In [1]: import numpy as np

In [2]: np.set_printoptions(precision=1, suppress=True, linewidth=160)

In [3]: W2 = np.array([[-0.8, -2.1, -0.5, 1.6], [-0.3, -1.6, -1.7, -0.4]])

In [4]: rng = np.random.default_rng(97)

In [5]: K = np.array([[-3, 3],
   ...:     [-3, 3],
   ...:     [-3, -3],
   ...:     [1, 0],
   ...:     [1, -1],
   ...:     [1, -2],
   ...:     [1, -3],
   ...:     [-1, 3],
   ...:     [-2, 2],
   ...:     [-3, 2],
   ...:     [-1, -2],
   ...:     [3, 0],
   ...:     [-1, 1]]) @ W2 + 0.3 * rng.normal(size=(13, 4))

In [6]: K
Out[6]: 
array([[ 1.4,  1.8, -3.7, -6.3],
       [ 1.1,  1.2, -3.7, -6.4],
       [ 3.6, 10.7,  6.9, -3.7],
       [-1. , -2.6, -0.4,  1.8],
       [-0.5, -0.5,  1.1,  2. ],
       [-0.3,  1.3,  3.3,  2.7],
       [-0.5,  2.5,  4.4,  3. ],
       [-0.6, -3. , -4.6, -3.3],
       [ 1.4,  1.3, -2.7, -4.1],
       [ 1.7,  2.9, -2.3, -5.1],
       [ 1.5,  4.9,  3.5, -0.3],
       [-2.7, -6.7, -1.9,  5.3],
       [ 0.1,  0.5, -1. , -2.4]])

In [7]: np.linalg.matrix_rank(K, rtol=0.1)
Out[7]: np.int64(2)

In [8]: round(np.log10(np.linalg.cond(K)))
Out[8]: 1

In [9]: round(float(np.linalg.norm(K, 2) / np.linalg.norm(K)), 1)
Out[9]: 0.8

In [10]: out = K / np.sqrt((K ** 2).mean(axis=1, keepdims=True))

In [11]: np.linalg.matrix_rank(out) == np.linalg.matrix_rank(K)
Out[11]: np.True_

In [12]: out[6]
Out[12]: array([-0.2,  0.8,  1.5,  1. ])

In [13]: P = K @ np.linalg.solve(K.T @ K, K.T)

In [14]: np.round(np.linalg.eigvalsh(P), 1) + 0
Out[14]: array([0., 0., 0., 0., 0., 0., 0., 0., 0., 1., 1., 1., 1.])

In [15]: P @ K[:, 1]
Out[15]: array([ 1.8,  1.2, 10.7, -2.6, -0.5,  1.3,  2.5, -3. ,  1.3,  2.9,  4.9, -6.7,  0.5])

In [16]: np.round(np.diag(P), 1) + 0
Out[16]: array([0.3, 0.3, 0.7, 0.1, 0. , 0.1, 0.7, 0.4, 0.3, 0.4, 0.2, 0.3, 0.2])

In [17]: x0 = np.array([-2, 2, -1, -3])

In [18]: rhs = K @ x0

In [19]: b, lr = np.zeros(4), 1 / np.linalg.norm(K, 2) ** 2

In [20]: for i in range(300):
    ...:     b -= lr * K.T @ (K @ b - rhs)
    ...:     if i % 50 == 0: print(i, round(np.linalg.norm(K @ b - rhs), 1))
    ...: 
0 10.3
50 2.5
100 2.1
150 1.8
200 1.6
250 1.4

In [21]: round(np.linalg.cond(K), 1)
Out[21]: np.float64(23.5)

In [22]: out = np.c_[K[:, :1] @ np.array([[1]]), np.array([1, 1, 3, 1, 3, 1, 3, 0, 3, 3, 3, 0, 2])]

In [23]: out
Out[23]: 
array([[ 1.4,  1. ],
       [ 1.1,  1. ],
       [ 3.6,  3. ],
       [-1. ,  1. ],
       [-0.5,  3. ],
       [-0.3,  1. ],
       [-0.5,  3. ],
       [-0.6,  0. ],
       [ 1.4,  3. ],
       [ 1.7,  3. ],
       [ 1.5,  3. ],
       [-2.7,  0. ],
       [ 0.1,  2. ]])

In [24]: np.round(np.linalg.norm(out - K @ np.linalg.lstsq(K, out)[0], axis=0), 1) + 0
Out[24]: array([0. , 5.6])

In [25]: np.linalg.matrix_rank(out)
Out[25]: np.int64(2)

In [26]: np.round(np.linalg.lstsq(K, out[:, 0])[0], 1) + 0
Out[26]: array([1., 0., 0., 0.])

In [27]: data = np.load("w.npy")

In [28]: data
Out[28]: 
array([[0, 0, 0, 2],
       [0, 0, 0, 2],
       [2, 2, 1, 2]])

In [29]: # columns 0 and 1 are equal

In [30]: Uu, s, Vh = np.linalg.svd(data)

In [31]: evecs = Vh[:(s > 1e-8).sum()]

In [32]: x0 = data[0] + 2 * data[2] + rng.integers(2) * np.eye(4)[0]

In [33]: x0
Out[33]: array([5., 4., 2., 6.])

In [34]: np.linalg.matrix_rank(np.vstack([data, x0]))
Out[34]: np.int64(3)

In [35]: np.round(evecs.T @ evecs, 1) + 0
Out[35]: 
array([[0.4, 0.4, 0.2, 0. ],
       [0.4, 0.4, 0.2, 0. ],
       [0.2, 0.2, 0.1, 0. ],
       [0. , 0. , 0. , 1. ]])

In [36]: np.round(np.linalg.norm(x0 - evecs.T @ evecs @ x0), 1)
Out[36]: np.float64(0.7)

In [37]: round(float(np.trace(np.linalg.pinv(data) @ data)), 1)
Out[37]: 2.0

In [38]: np.round(data @ np.linalg.pinv(data) @ data, 1) + 0
Out[38]: 
array([[0., 0., 0., 2.],
       [0., 0., 0., 2.],
       [2., 2., 1., 2.]])

In [39]: Uu, s, Vh = np.linalg.svd(data, full_matrices=False)

In [40]: np.abs(Vh[0])
Out[40]: array([0.4, 0.4, 0.2, 0.8])

In [41]: round(float(np.sqrt((s ** 2).sum())), 1), np.round(np.linalg.norm(data), 1)
Out[41]: (4.6, np.float64(4.6))

In [42]: Uu.shape, s.shape, Vh.shape
Out[42]: ((3, 3), (3,), (3, 4))

In [43]: np.round(Uu.T @ data @ Vh.T, 1) + 0
Out[43]: 
array([[4.1, 0. , 0. ],
       [0. , 2.1, 0. ],
       [0. , 0. , 0. ]])

In [44]: (s > 1e-8).sum()
Out[44]: np.int64(2)

In [45]: out = np.array([[3, -1], [-2, -3], [3, 2], [-3, 2]])

In [46]: out.T @ data.T
Out[46]: 
array([[-6, -6, -1],
       [ 4,  4, -2]])

In [47]: np.einsum("ik,kj->ji", data, out)
Out[47]: 
array([[-6, -6, -1],
       [ 4,  4, -2]])

In [48]: rk = np.linalg.matrix_rank(data)

In [49]: rk
Out[49]: np.int64(2)

In [50]: N = np.linalg.svd(data)[2][rk:].T

In [51]: np.linalg.matrix_rank(data.T @ data), np.linalg.matrix_rank(data @ data.T)
Out[51]: (np.int64(2), np.int64(2))

In [52]: N.shape
Out[52]: (4, 2)

In [53]: N @ N.T
Out[53]: 
array([[ 0.6, -0.4, -0.2,  0. ],
       [-0.4,  0.6, -0.2,  0. ],
       [-0.2, -0.2,  0.9,  0. ],
       [ 0. ,  0. ,  0. ,  0. ]])

In [54]: M = np.array([[1.4, 1.3, 0.9, 0.9, 1.4],
    ...:     [0.8, 0.8, 0.6, -0.6, 0.8],
    ...:     [-0.6, 0.3, 0.0, 0.1, 0.5]])

In [55]: M[:, 1] *= 5

In [56]: M
Out[56]: 
array([[ 1.4,  6.5,  0.9,  0.9,  1.4],
       [ 0.8,  4. ,  0.6, -0.6,  0.8],
       [-0.6,  1.5,  0. ,  0.1,  0.5]])

In [57]: # column 1 is much longer than the rest

In [58]: w1 = np.array([[-2, -5, 4, 2],
    ...:     [4, 0, -5, 4],
    ...:     [-1, -4, 3, -1],
    ...:     [5, 3, 5, -2],
    ...:     [1, -1, 5, 0]])

In [59]: b = np.array([1, 1, 0, 2])

In [60]: hid = np.maximum(M @ w1 + b, 0)

In [61]: hid
Out[61]: 
array([[29.2,  0. ,  0. , 28.1],
       [12.6,  0. ,  0. , 20.2],
       [ 9.2,  3.8,  0. ,  6.6]])

In [62]: W2 = np.array([[0, -2], [-1, -3], [-1, 0], [-1, 1]])

In [63]: hid @ W2
Out[63]: 
array([[-28.1, -30.3],
       [-20.2,  -5. ],
       [-10.4, -23.2]])

In [64]: (hid @ W2).round(6).argmax(axis=1)
Out[64]: array([0, 1, 0])
